% ipython --no-banner

In [1]: import numpy as np

In [2]: import numpy.linalg as la

In [3]: np.set_printoptions(suppress=True, linewidth=120)

In [4]: X = np.load("x.npy")

In [5]: print(X)
[[0 0 1 0 0 1]
 [0 0 1 1 0 0]
 [1 1 0 1 1 0]
 [0 1 1 0 0 1]
 [0 0 1 0 0 0]
 [1 0 0 1 0 0]]

In [6]: vals, vecs = la.eigh(X)

In [7]: print(np.round(vals.sum(), 2), np.trace(X))
-0.0 0

In [8]: print(np.round(la.svd(X, compute_uv=False), 2))
[2.6  2.14 1.31 0.77 0.47 0.38]

In [9]: print(np.round(vecs.T @ vecs, 2) + 0)
[[1. 0. 0. 0. 0. 0.]
 [0. 1. 0. 0. 0. 0.]
 [0. 0. 1. 0. 0. 0.]
 [0. 0. 0. 1. 0. 0.]
 [0. 0. 0. 0. 1. 0.]
 [0. 0. 0. 0. 0. 1.]]

In [10]: blk = np.stack([X, 3 * X, X[::-1]])

In [11]: print(np.round(la.norm(blk, axis=(1, 2)), 2))
[ 3.74 11.22  3.74]

In [12]: print(blk.shape)
(3, 6, 6)

In [13]: print(np.einsum("bij,cij->bc", blk, blk))
[[ 14  42   4]
 [ 42 126  12]
 [  4  12  14]]

In [14]: x = np.array([-2, 3, 3, -1, -3, 2])

In [15]: print(np.sign((X @ x).round(6)))
[ 1  1 -1  1  1 -1]

In [16]: print(X * x)
[[ 0  0  3  0  0  2]
 [ 0  0  3 -1  0  0]
 [-2  3  0 -1 -3  0]
 [ 0  3  3  0  0  2]
 [ 0  0  3  0  0  0]
 [-2  0  0 -1  0  0]]

In [17]: print(X @ (2 * x))
[10  4 -6 16  6 -6]

In [18]: print(np.argwhere(np.triu(X)))
[[0 2]
 [0 5]
 [1 2]
 [1 3]
 [2 3]
 [2 4]
 [3 5]]

In [19]: print(X.sum(axis=0))
[2 2 4 3 1 2]

In [20]: Lm = np.diag(X.sum(axis=1)) - X

In [21]: print(round(la.det(Lm[1:, 1:])))
11

In [22]: print(np.round(la.eigvalsh(Lm), 2) + 0)
[0.   0.88 1.45 2.53 3.86 5.27]

In [23]: J = np.loadtxt("mat.csv", delimiter=",")

In [24]: print(J)
[[-9.  0.  0.  0.  0.  0.]
 [-2.  3.  0.  0.  0.  0.]
 [-5.  3.  0.  0.  0.  0.]
 [ 0.  0. -9.  0.  0.  0.]
 [ 0.  0. -2.  3.  0.  0.]
 [ 0.  0. -5.  3.  0.  0.]
 [ 0.  0.  0.  0. -9.  0.]
 [ 0.  0.  0.  0. -2.  3.]
 [ 0.  0.  0.  0. -5.  3.]]

In [25]: hat = J @ la.solve(J.T @ J, J.T)

In [26]: print(round(np.trace(hat), 2))
6.0

In [27]: print(hat.round(2))
[[ 0.95 -0.16  0.16  0.    0.    0.    0.    0.    0.  ]
 [-0.16  0.53  0.47  0.    0.    0.    0.    0.    0.  ]
 [ 0.16  0.47  0.53  0.    0.    0.    0.    0.    0.  ]
 [ 0.    0.    0.    0.95 -0.16  0.16  0.    0.    0.  ]
 [ 0.    0.    0.   -0.16  0.53  0.47  0.    0.    0.  ]
 [ 0.    0.    0.    0.16  0.47  0.53  0.    0.    0.  ]
 [ 0.    0.    0.    0.    0.    0.    0.95 -0.16  0.16]
 [ 0.    0.    0.    0.    0.    0.   -0.16  0.53  0.47]
 [ 0.    0.    0.    0.    0.    0.    0.16  0.47  0.53]]
